% ipython --no-banner

In [1]: import numpy as np

In [2]: np.set_printoptions(precision=2, suppress=True, linewidth=140)

In [3]: X = np.load("layer16.npy")

In [4]: X
Out[4]: 
array([[ 3.88, -1.33, -0.67, -0.02, -2.12,  2.84,  1.45, -1.49],
       [ 0.54,  0.54, -0.68,  5.18,  0.23, -2.83, -5.05,  1.67],
       [-0.77, -5.03, -1.55,  1.14,  3.68, -5.38,  0.53,  1.49]])

In [5]: r0, r1 = X[1], X[2]

In [6]: round(r0 @ r1, 2)
Out[6]: np.float64(19.71)

In [7]: np.round(r0 @ r0, 2)
Out[7]: np.float64(64.23)

In [8]: p = (r0 @ r1) / (r0 @ r0) * r0

In [9]: round(float(np.linalg.norm(r0 + r1) ** 2 + np.linalg.norm(r0 - r1) ** 2), 2)
Out[9]: 277.63

In [10]: rng = np.random.default_rng(7114)

In [11]: A2 = X + rng.integers(-2, 3, (3, 2)) @ rng.integers(-2, 3, (2, 8))

In [12]: A2
Out[12]: 
array([[ 3.88, -3.33,  0.33,  0.98, -3.12,  0.84,  3.45, -2.49],
       [ 1.54, -5.46,  3.32,  9.18, -1.77, -6.83, -2.05, -1.33],
       [-0.77, -5.03, -1.55,  1.14,  3.68, -5.38,  0.53,  1.49]])

In [13]: np.linalg.svd(A2 - X, compute_uv=False)
Out[13]: array([11.02,  1.25,  0.  ])

In [14]: np.linalg.matrix_rank(A2 - X, tol=1e-8)
Out[14]: np.int64(2)

In [15]: np.abs(A2 - X).sum(axis=1)
Out[15]: array([10., 27.,  0.])

In [16]: blk = np.stack([A2, -1 * A2, A2[::-1]])

In [17]: blk.shape
Out[17]: (3, 3, 8)

In [18]: blk.sum(axis=0)
Out[18]: 
array([[-0.77, -5.03, -1.55,  1.14,  3.68, -5.38,  0.53,  1.49],
       [ 1.54, -5.46,  3.32,  9.18, -1.77, -6.83, -2.05, -1.33],
       [ 3.88, -3.33,  0.33,  0.98, -3.12,  0.84,  3.45, -2.49]])

In [19]: np.einsum("bij,cij->bc", blk, blk)
Out[19]: 
array([[ 313.57, -313.57,  176.2 ],
       [-313.57,  313.57, -176.2 ],
       [ 176.2 , -176.2 ,  313.57]])

In [20]: feats = (rng.random((6, 6)) < 0.3) + np.eye(6)

In [21]: feats /= feats.sum(axis=1, keepdims=True)

In [22]: feats
Out[22]: 
array([[0.67, 0.  , 0.  , 0.  , 0.33, 0.  ],
       [0.  , 0.67, 0.  , 0.  , 0.33, 0.  ],
       [0.  , 0.  , 1.  , 0.  , 0.  , 0.  ],
       [0.  , 0.  , 0.25, 0.5 , 0.  , 0.25],
       [0.2 , 0.  , 0.2 , 0.2 , 0.2 , 0.2 ],
       [0.  , 0.  , 0.  , 0.  , 0.5 , 0.5 ]])

In [23]: r0, r1 = feats[4], feats[3]

In [24]: r0 @ r1
Out[24]: np.float64(0.2)

In [25]: p = (r0 @ r1) / (r0 @ r0) * r0

In [26]: round(float(np.linalg.norm(r0 + r1) ** 2 + np.linalg.norm(r0 - r1) ** 2), 2)
Out[26]: 1.15

In [27]: np.outer(r0, r1)
Out[27]: 
array([[0.  , 0.  , 0.05, 0.1 , 0.  , 0.05],
       [0.  , 0.  , 0.  , 0.  , 0.  , 0.  ],
       [0.  , 0.  , 0.05, 0.1 , 0.  , 0.05],
       [0.  , 0.  , 0.05, 0.1 , 0.  , 0.05],
       [0.  , 0.  , 0.05, 0.1 , 0.  , 0.05],
       [0.  , 0.  , 0.05, 0.1 , 0.  , 0.05]])

In [28]: round(float((r1 - p) @ r0), 2)
Out[28]: 0.0

In [29]: np.linalg.matrix_rank(np.outer(r0, r1))
Out[29]: np.int64(1)

In [30]: p
Out[30]: array([0.2, 0. , 0.2, 0.2, 0.2, 0.2])

In [31]: Uu, sig, VT = np.linalg.svd(feats)

In [32]: V = VT[:(sig > 1e-8).sum()]

In [33]: x = feats[1] + 2 * feats[5] + rng.integers(2) * np.eye(6)[5]

In [34]: x
Out[34]: array([0.  , 0.67, 0.  , 0.  , 1.33, 1.  ])

In [35]: np.linalg.matrix_rank(np.vstack([feats, x]))
Out[35]: np.int64(5)

In [36]: np.round(V.T @ V, 2) + 0
Out[36]: 
array([[ 0.91, -0.09,  0.  ,  0.09,  0.18, -0.18],
       [-0.09,  0.91,  0.  ,  0.09,  0.18, -0.18],
       [ 0.  ,  0.  ,  1.  ,  0.  ,  0.  ,  0.  ],
       [ 0.09,  0.09,  0.  ,  0.91, -0.18,  0.18],
       [ 0.18,  0.18,  0.  , -0.18,  0.64,  0.36],
       [-0.18, -0.18,  0.  ,  0.18,  0.36,  0.64]])

In [37]: x = np.array([2, 1, 5, 0, 2, 4])

In [38]: a = np.maximum(feats @ x, 0)

In [39]: np.maximum(feats @ (3 * x), 0)
Out[39]: array([ 6.  ,  4.  , 15.  ,  6.75,  7.8 ,  9.  ])

In [40]: a
Out[40]: array([2.  , 1.33, 5.  , 2.25, 2.6 , 3.  ])

In [41]: np.tanh(feats @ x)
Out[41]: array([0.96, 0.87, 1.  , 0.98, 0.99, 1.  ])

In [42]: np.flatnonzero(a > 1e-9)
Out[42]: array([0, 1, 2, 3, 4, 5])

In [43]: labels = rng.integers(0, 3, 8)

In [44]: mat = (labels[:, None] == labels) * -1 + np.eye(8)

In [45]: mat
Out[45]: 
array([[ 0.,  0.,  0.,  0.,  0.,  0.,  0.,  0.],
       [ 0.,  0.,  0., -1.,  0.,  0., -1., -1.],
       [ 0.,  0.,  0.,  0., -1., -1.,  0.,  0.],
       [ 0., -1.,  0.,  0.,  0.,  0., -1., -1.],
       [ 0.,  0., -1.,  0.,  0., -1.,  0.,  0.],
       [ 0.,  0., -1.,  0., -1.,  0.,  0.,  0.],
       [ 0., -1.,  0., -1.,  0.,  0.,  0., -1.],
       [ 0., -1.,  0., -1.,  0.,  0., -1.,  0.]])

In [46]: w, V = np.linalg.eigh(mat)

In [47]: np.unique(w.round(6) + 0, return_counts=True)[1]
Out[47]: array([1, 1, 1, 5])

In [48]: np.round(V @ np.diag(w) @ V.T, 2) + 0
Out[48]: 
array([[ 0.,  0.,  0.,  0.,  0.,  0.,  0.,  0.],
       [ 0.,  0.,  0., -1.,  0.,  0., -1., -1.],
       [ 0.,  0.,  0.,  0., -1., -1.,  0.,  0.],
       [ 0., -1.,  0.,  0.,  0.,  0., -1., -1.],
       [ 0.,  0., -1.,  0.,  0., -1.,  0.,  0.],
       [ 0.,  0., -1.,  0., -1.,  0.,  0.,  0.],
       [ 0., -1.,  0., -1.,  0.,  0.,  0., -1.],
       [ 0., -1.,  0., -1.,  0.,  0., -1.,  0.]])

In [49]: np.round(V.T @ mat @ V, 2) + 0
Out[49]: 
array([[-3.,  0.,  0.,  0.,  0.,  0.,  0.,  0.],
       [ 0., -2.,  0.,  0.,  0.,  0.,  0.,  0.],
       [ 0.,  0.,  0.,  0.,  0.,  0.,  0.,  0.],
       [ 0.,  0.,  0.,  1.,  0.,  0.,  0.,  0.],
       [ 0.,  0.,  0.,  0.,  1.,  0.,  0.,  0.],
       [ 0.,  0.,  0.,  0.,  0.,  1.,  0.,  0.],
       [ 0.,  0.,  0.,  0.,  0.,  0.,  1.,  0.],
       [ 0.,  0.,  0.,  0.,  0.,  0.,  0.,  1.]])

In [50]: np.linalg.svd(mat, compute_uv=False)
Out[50]: array([3., 2., 1., 1., 1., 1., 1., 0.])

In [51]: np.linalg.eigvalsh(mat @ mat)
Out[51]: array([0., 1., 1., 1., 1., 1., 4., 9.])

In [52]: np.linalg.lstsq(mat[:-1].T, mat[-1])[2]
Out[52]: np.int32(6)

In [53]: round(np.trace(np.linalg.pinv(mat) @ mat), 2)
Out[53]: np.float64(7.0)

In [54]: np.unique(mat.round(6), axis=0).shape
Out[54]: (8, 8)

In [55]: np.abs(np.diag(np.linalg.qr(mat)[1])) > 1e-9
Out[55]: array([False,  True,  True,  True,  True,  True,  True,  True])

In [56]: Uu, sig, VT = np.linalg.svd(mat)

In [57]: V = VT[:(sig > 1e-8).sum()]

In [58]: x = mat[2] + 4 * mat[4] + rng.integers(2) * np.eye(8)[6]

In [59]: x
Out[59]: array([ 0.,  0., -4.,  0., -1., -5.,  1.,  0.])

In [60]: np.round(V.T @ V, 2) + 0
Out[60]: 
array([[0., 0., 0., 0., 0., 0., 0., 0.],
       [0., 1., 0., 0., 0., 0., 0., 0.],
       [0., 0., 1., 0., 0., 0., 0., 0.],
       [0., 0., 0., 1., 0., 0., 0., 0.],
       [0., 0., 0., 0., 1., 0., 0., 0.],
       [0., 0., 0., 0., 0., 1., 0., 0.],
       [0., 0., 0., 0., 0., 0., 1., 0.],
       [0., 0., 0., 0., 0., 0., 0., 1.]])

In [61]: np.diag(V.T @ V)
Out[61]: array([0., 1., 1., 1., 1., 1., 1., 1.])

In [62]: np.round(np.trace(np.linalg.pinv(feats) @ feats), 2)
Out[62]: np.float64(5.0)

In [63]: np.abs(np.diag(np.linalg.qr(feats)[1])) > 1e-9
Out[63]: array([ True,  True,  True,  True,  True, False])

In [64]: K = np.load("test10.npy")

In [65]: K
Out[65]: 
array([[-1, -1, -1, -1, -1, -1, -1],
       [-1, -2, -2, -2, -2, -2, -2],
       [-1, -2, -3, -3, -3, -3, -3],
       [-1, -2, -3, -4, -4, -4, -4],
       [-1, -2, -3, -4, -5, -5, -5],
       [-1, -2, -3, -4, -5, -6, -6],
       [-1, -2, -3, -4, -5, -6, -7]])

In [66]: round(np.linalg.eigvalsh(K).min(), 2)
Out[66]: np.float64(-22.88)

In [67]: np.linalg.cholesky(K)
LinAlgError: Matrix is not positive definite


In [68]: w, V = np.linalg.eigh(K)

In [69]: np.round(V.T @ K @ V, 2) + 0
Out[69]: 
array([[-22.88,   0.  ,   0.  ,   0.  ,   0.  ,   0.  ,   0.  ],
       [  0.  ,  -2.62,   0.  ,   0.  ,   0.  ,   0.  ,   0.  ],
       [  0.  ,   0.  ,  -1.  ,   0.  ,   0.  ,   0.  ,   0.  ],
       [  0.  ,   0.  ,   0.  ,  -0.56,   0.  ,   0.  ,   0.  ],
       [  0.  ,   0.  ,   0.  ,   0.  ,  -0.38,   0.  ,   0.  ],
       [  0.  ,   0.  ,   0.  ,   0.  ,   0.  ,  -0.3 ,   0.  ],
       [  0.  ,   0.  ,   0.  ,   0.  ,   0.  ,   0.  ,  -0.26]])

In [70]: np.linalg.eigvalsh(K + 2 * np.eye(7))
Out[70]: array([-20.88,  -0.62,   1.  ,   1.44,   1.62,   1.7 ,   1.74])

In [71]: np.unique(w.round(6) + 0, return_counts=True)[1]
Out[71]: array([1, 1, 1, 1, 1, 1, 1])

In [72]: x = np.array([-1, 3, 3, 0, 3, -3, -3])

In [73]: y = K @ x

In [74]: y
Out[74]: array([-2, -5, -5, -2,  1,  7, 10])

In [75]: np.linalg.solve(K.T, K[6])
Out[75]: array([-0., -0., -0., -0., -0., -0.,  1.])

In [76]: J = np.array([[-1, -1, -1], [-1, -2, -2], [-1, -2, -3]])

In [77]: w, V = np.linalg.eigh(J)

In [78]: x = np.array([1, -3, -3])

In [79]: V * np.abs(w) @ V.T
Out[79]: 
array([[1., 1., 1.],
       [1., 2., 2.],
       [1., 2., 3.]])

In [80]: x @ J @ x
Out[80]: np.int64(-70)

In [81]: V * np.maximum(w, 0) @ V.T
Out[81]: 
array([[0., 0., 0.],
       [0., 0., 0.],
       [0., 0., 0.]])

In [82]: np.abs(J).sum(axis=1).max(), np.round(np.abs(w).max(), 2)
Out[82]: (np.int64(6), np.float64(5.05))

In [83]: np.linalg.eigvalsh(J[1:, 1:])
Out[83]: array([-4.56, -0.44])

In [84]: np.sort(np.abs(np.linalg.eigvals(J)))
Out[84]: array([0.31, 0.64, 5.05])

In [85]: np.allclose(J, J.T)
Out[85]: True

In [86]: np.linalg.matrix_power(J, 3)
Out[86]: 
array([[-14, -25, -31],
       [-25, -45, -56],
       [-31, -56, -70]])

In [87]: np.trace(J)
Out[87]: np.int64(-6)

In [88]: (J - J.T) / 2
Out[88]: 
array([[0., 0., 0.],
       [0., 0., 0.],
       [0., 0., 0.]])

In [89]: np.linalg.norm(J, axis=1).argmax()
Out[89]: np.int64(2)

In [90]: round(float(np.linalg.norm(J) ** 2 / np.linalg.norm(J, 2) ** 2), 2)
Out[90]: 1.02

In [91]: np.linalg.norm(J, axis=0)
Out[91]: array([1.73, 3.  , 3.74])

In [92]: round(np.linalg.norm(J[1] - J[2]), 2)
Out[92]: np.float64(1.0)

In [93]: np.poly(J)
Out[93]: array([1., 6., 5., 1.])

In [94]: round(float(np.linalg.det(J[::-1])), 2)
Out[94]: 1.0

In [95]: np.round(np.linalg.eigvals(J).sum().real, 2)
Out[95]: np.float64(-6.0)

In [96]: np.unravel_index(np.abs(J).argmax(), J.shape)
Out[96]: (np.int64(2), np.int64(2))

In [97]: J.sum(axis=0)
Out[97]: array([-3, -5, -6])

In [98]: np.linalg.svd(J, compute_uv=False)
Out[98]: array([5.05, 0.64, 0.31])

In [99]: J.mean(axis=0)
Out[99]: array([-1.  , -1.67, -2.  ])

In [100]: J.sum(axis=1)
Out[100]: array([-3, -5, -6])

In [101]: np.abs(J).max()
Out[101]: np.int64(3)

In [102]: W0 = np.array([[1, -4, 16, -64],
     ...:     [1, -3, 9, -27],
     ...:     [1, -2, 4, -8],
     ...:     [1, -1, 1, -1],
     ...:     [1, 0, 0, 0],
     ...:     [1, 1, 1, 1],
     ...:     [1, 2, 4, 8]])

In [103]: W0
Out[103]: 
array([[  1,  -4,  16, -64],
       [  1,  -3,   9, -27],
       [  1,  -2,   4,  -8],
       [  1,  -1,   1,  -1],
       [  1,   0,   0,   0],
       [  1,   1,   1,   1],
       [  1,   2,   4,   8]])

In [104]: labels = rng.permutation(4)

In [105]: A2 = W0[:, labels] * rng.choice([-1, 1], 4)

In [106]: A2
Out[106]: 
array([[-4,  1, 16, 64],
       [-3,  1,  9, 27],
       [-2,  1,  4,  8],
       [-1,  1,  1,  1],
       [ 0,  1,  0,  0],
       [ 1,  1,  1, -1],
       [ 2,  1,  4, -8]])

In [107]: Uu, _, VT = np.linalg.svd(W0.T @ A2)

In [108]: labels
Out[108]: array([1, 0, 2, 3])
